$ python -q
>>> import numpy as np
>>> import numpy.linalg as la
>>> np.set_printoptions(precision=4, suppress=True, linewidth=100)
>>> def rd(a):
...     return np.round(a, 4) + 0
... 
>>> W0 = np.load("a.npy")
>>> rd(W0)
array([[ 4.2153,  0.4522, -1.945 ,  1.397 , -0.2465,  1.072 , -0.1199,  0.3401],
       [ 0.4522,  3.1574,  0.1633,  0.2567,  0.2383,  1.8663,  0.501 ,  1.8643],
       [-1.945 ,  0.1633,  1.4119, -0.3729,  1.2128, -0.1634,  0.438 , -0.212 ],
       [ 1.397 ,  0.2567, -0.3729,  2.0777,  0.3669, -0.3486, -0.7093,  1.1434],
       [-0.2465,  0.2383,  1.2128,  0.3669,  4.5974, -0.4131, -0.832 , -0.6859],
       [ 1.072 ,  1.8663, -0.1634, -0.3486, -0.4131,  4.1177, -0.3818, -1.183 ],
       [-0.1199,  0.501 ,  0.438 , -0.7093, -0.832 , -0.3818,  3.9818,  1.0613],
       [ 0.3401,  1.8643, -0.212 ,  1.1434, -0.6859, -1.183 ,  1.0613,  3.4409]])
>>> rd(la.norm(W0, "nuc"))
np.float64(27.0)
>>> rd(la.norm(W0[5] - W0[1]))
np.float64(4.2524)
>>> X = np.loadtxt("w.csv", delimiter=",")
>>> rd(X)
array([[-25.5038, -24.0871, -13.1407, -32.848 ],
       [-15.7592, -16.4122,  -9.6385, -20.5653],
       [-11.5709, -12.9461,  -8.0042, -15.2942],
       [ -9.372 , -11.053 ,  -7.0853, -12.526 ],
       [ -5.6194,  -7.6105,  -5.3293,  -7.787 ],
       [ -1.7834,  -3.3431,  -2.7951,  -2.816 ],
       [  1.4609,   2.8799,   3.0096,   2.9111],
       [  2.2894,   4.0113,   4.1594,   4.4155],
       [  5.959 ,   7.9385,   7.8431,  10.5574],
       [  6.9749,   8.896 ,   8.6841,  12.1849],
       [ 15.5285,  16.2249,  14.6817,  25.4053]])
>>> rd(la.norm(X, 2) / la.norm(X))
np.float64(0.995)
>>> np.argsort(-la.norm(X, axis=0).round(6), kind="stable")[:3]
array([3, 1, 0])
>>> basis = X[[6, 7]].astype(float)
>>> for _ in range(6):
...     z = la.norm(X[:, None] - basis, axis=-1).argmin(axis=1)
...     basis = np.array([X[z == j].mean(axis=0) for j in range(2)])
... 
>>> z
array([0, 0, 0, 0, 0, 0, 1, 1, 1, 1, 1])
>>> np.bincount(z)
array([6, 5])
>>> E = np.load("sample11.npy")
>>> E
array([[17,  1,  3,  1,  2,  1,  3,  3,  1],
       [ 0,  5,  2,  1,  0,  2,  3,  1,  0],
       [ 1,  4, 18,  1,  0,  3,  3,  4,  0],
       [ 3,  5,  4, 17,  1,  4,  1,  3,  4],
       [ 2,  5,  1,  1, 11,  5,  4,  4,  5],
       [ 1,  4,  3,  4,  2,  7,  2,  2,  0],
       [ 0,  4,  1,  5,  2,  5, 11,  5,  1],
       [ 2,  3,  1,  2,  3,  2,  5,  8,  2],
       [ 4,  5,  1,  2,  4,  1,  4,  2,  2]])
>>> rd(np.abs(la.eigvals(E)).max())
np.float64(30.4173)
>>> (E + E.T) / 2
array([[17. ,  0.5,  2. ,  2. ,  2. ,  1. ,  1.5,  2.5,  2.5],
       [ 0.5,  5. ,  3. ,  3. ,  2.5,  3. ,  3.5,  2. ,  2.5],
       [ 2. ,  3. , 18. ,  2.5,  0.5,  3. ,  2. ,  2.5,  0.5],
       [ 2. ,  3. ,  2.5, 17. ,  1. ,  4. ,  3. ,  2.5,  3. ],
       [ 2. ,  2.5,  0.5,  1. , 11. ,  3.5,  3. ,  3.5,  4.5],
       [ 1. ,  3. ,  3. ,  4. ,  3.5,  7. ,  3.5,  2. ,  0.5],
       [ 1.5,  3.5,  2. ,  3. ,  3. ,  3.5, 11. ,  5. ,  2.5],
       [ 2.5,  2. ,  2.5,  2.5,  3.5,  2. ,  5. ,  8. ,  2. ],
       [ 2.5,  2.5,  0.5,  3. ,  4.5,  0.5,  2.5,  2. ,  2. ]])
>>> rd(np.sort(np.abs(la.eigvals(E))))
array([ 0.5312,  3.8941,  4.7029,  4.7029,  8.3852, 14.2619, 14.2619, 16.3416, 30.4173])
>>> (E - E.T) / 2
array([[ 0. ,  0.5,  1. , -1. ,  0. ,  0. ,  1.5,  0.5, -1.5],
       [-0.5,  0. , -1. , -2. , -2.5, -1. , -0.5, -1. , -2.5],
       [-1. ,  1. ,  0. , -1.5, -0.5,  0. ,  1. ,  1.5, -0.5],
       [ 1. ,  2. ,  1.5,  0. ,  0. ,  0. , -2. ,  0.5,  1. ],
       [ 0. ,  2.5,  0.5,  0. ,  0. ,  1.5,  1. ,  0.5,  0.5],
       [ 0. ,  1. ,  0. ,  0. , -1.5,  0. , -1.5,  0. , -0.5],
       [-1.5,  0.5, -1. ,  2. , -1. ,  1.5,  0. ,  0. , -1.5],
       [-0.5,  1. , -1.5, -0.5, -0.5,  0. ,  0. ,  0. ,  0. ],
       [ 1.5,  2.5,  0.5, -1. , -0.5,  0.5,  1.5,  0. ,  0. ]])
>>> E @ E
array([[310,  79, 123,  67,  78,  71, 126, 118,  42],
       [  9,  61,  60,  49,  14,  51,  64,  43,   9],
       [ 49, 134, 355,  75,  27, 111, 129, 135,  16],
       [134, 183, 180, 337,  69, 141, 107, 130,  91],
       [ 93, 164,  77,  94, 176, 142, 163, 134,  83],
       [ 47, 105, 108, 120,  52, 107,  82,  79,  33],
       [ 39, 143,  80, 179,  78, 142, 188, 138,  53],
       [ 73, 108,  62,  96,  85,  91, 139, 128,  50],
       [ 96,  99,  63,  80,  78,  78, 112,  85,  44]])
>>> np.allclose(E @ E.T, E.T @ E)
False
